% python3 -q
>>> import numpy as np
>>> np.set_printoptions(suppress=True, linewidth=140)
>>> def tidy(a):
...     return np.round(a, 1) + 0
... 
>>> A = np.load("x.npy")
>>> A
array([[ 0,  0,  1],
       [ 0, -2,  0],
       [ 0,  0,  0]])
>>> M2 = np.array([[-2, -3, 3], [2, -1, -1], [0, -1, 3]])
>>> print(np.einsum("ij->j", A))
[ 0 -2  1]
>>> print(A @ M2)
[[ 0 -1  3]
 [-4  2  2]
 [ 0  0  0]]
>>> print(np.vstack([A, M2.T]).shape)
(6, 3)
>>> M2.T @ A.T
array([[ 0, -4,  0],
       [-1,  2,  0],
       [ 3,  2,  0]])
>>> print(np.einsum("ik,kj->ji", A, M2))
[[ 0 -4  0]
 [-1  2  0]
 [ 3  2  0]]
>>> np.linalg.matrix_rank(A @ M2)
np.int64(2)
>>> rng = np.random.default_rng(81)
>>> z = rng.permutation(3)
>>> z
array([1, 0, 2])
>>> M2 = A[z][:, z]
>>> np.diag(M2)
array([-2,  0,  0])
>>> np.allclose(M2, A)
False
>>> np.trace(M2)
np.int64(-2)
>>> tidy(np.sort(np.abs(np.linalg.eigvals(M2))))
array([0., 0., 2.])
>>> rank = np.linalg.matrix_rank(A)
>>> print(rank)
2
>>> null = np.linalg.svd(A)[2][rank:].T
>>> [int(np.linalg.matrix_rank(np.delete(A, i, axis=0))) for i in range(3)]
[1, 1, 2]
>>> print([int(np.linalg.matrix_rank(A[:, :j + 1])) for j in range(3)])
[0, 1, 2]
>>> np.unique(A.round(6), axis=0).shape
(3, 3)
>>> J = np.load("test13.npy")
>>> J
array([[9., 5., 0., 0.],
       [5., 3., 5., 0.],
       [0., 5., 7., 5.],
       [0., 0., 5., 9.]])
>>> tidy(np.poly(J))
array([    1.,   -28.,   207.,   -38., -1949.])
>>> tidy(np.linalg.det(J[::-1]))
np.float64(-1949.0)
>>> tidy(np.linalg.det(J.T))
np.float64(-1949.0)
>>> print(tidy(np.linalg.det(2 * J)), tidy(np.linalg.det(J)))
-31184.0 -1949.0
>>> np.einsum("ij,ji->", J, J)
np.float64(370.0)
>>> tidy(np.linalg.eigvals(J).sum().real)
np.float64(28.0)
>>> print([round(float(np.linalg.det(J[:i, :i])), 2) + 0 for i in range(1, 5)])
[9.0, 2.0, -211.0, -1949.0]
>>> np.all(np.linalg.eigvalsh(J) > 0)
np.False_
>>> tidy(np.linalg.det(A))
np.float64(0.0)
>>> (A + A.T) / 2
array([[ 0. ,  0. ,  0.5],
       [ 0. , -2. ,  0. ],
       [ 0.5,  0. ,  0. ]])
>>> np.allclose(A @ A.T, A.T @ A)
False
>>> assert A == A.T
Traceback (most recent call last):
  File "<python-input-39>", line 1, in <module>
    assert A == A.T
           ^^^^^^^^
ValueError: The truth value of an array with more than one element is ambiguous. Use a.any() or a.all()
>>> np.linalg.determinant(A)
Traceback (most recent call last):
  File "<python-input-40>", line 1, in <module>
    np.linalg.determinant(A)
    ^^^^^^^^^^^^^^^^^^^^^
AttributeError: module 'numpy.linalg' has no attribute 'determinant'
>>> tidy(np.sort(np.abs(np.linalg.eigvals(A))))
array([0., 0., 2.])
>>> f = np.array([9, -7, 4, 9])
>>> M2 = J + np.outer(f, np.eye(4)[1])
>>> np.linalg.matrix_rank(np.linalg.inv(M2) - np.linalg.inv(J), tol=1e-8)
np.int64(1)
>>> feats = np.array([[1, -1, 1], [1, 0, 0], [1, 1, 1]])
>>> M2 = feats + rng.integers(-2, 3, (3, 2)) @ rng.integers(-2, 3, (2, 3))
>>> M2
array([[ 5,  0,  1],
       [-1, -2,  0],
       [ 1,  0,  1]])
>>> np.linalg.matrix_rank(M2 - feats, tol=1e-8)
np.int64(2)
>>> np.abs(M2 - feats).sum(axis=1)
array([5, 4, 1])
>>> U, sig, Vt = np.linalg.svd(feats, full_matrices=False)
>>> np.abs(U[:, 0]).round(6).argmax()
np.int64(0)
>>> tidy(sig / sig[0])
array([1. , 0.7, 0.3])
>>> tidy(Vt @ Vt.T)
array([[1., 0., 0.],
       [0., 1., 0.],
       [0., 0., 1.]])
>>> tidy(np.cumsum(sig ** 2) / np.sum(sig ** 2))
array([0.7, 0.9, 1. ])
>>> tidy(sig)
array([2.1, 1.4, 0.7])
>>> print(tidy(np.abs(Vt[0])))
[0.8 0.  0.6]
>>> tidy(np.sqrt((sig ** 2).sum())), tidy(np.linalg.norm(feats))
(np.float64(2.6), np.float64(2.6))
>>> (sig > 1e-8).sum()
np.int64(3)
>>> X = np.load("arr.npy")
>>> tidy(X)
array([[ -3. , -17.2,   7.4],
       [ 18. ,  -5. ,   1.6],
       [  1.3,   7.7,  14.7]])
>>> f, v = X[1], X[2]
>>> tidy(f @ v)
np.float64(9.0)
>>> tidy(f @ f)
np.float64(349.8)
>>> pr = (f @ v) / (f @ f) * f
>>> np.linalg.matrix_rank(np.outer(f, v))
np.int64(1)
>>> print(tidy((v - pr) @ f))
0.0
>>> tidy(np.outer(f, v))
array([[ 23.7, 138.8, 263.9],
       [ -6.6, -38.3, -72.9],
       [  2.1,  12.4,  23.6]])
>>> tidy(pr)
array([ 0.5, -0.1,  0. ])
>>> tidy(np.linalg.norm(f + v) ** 2 + np.linalg.norm(f - v) ** 2)
np.float64(1254.4)
>>> tidy(v - pr)
array([ 0.9,  7.9, 14.7])
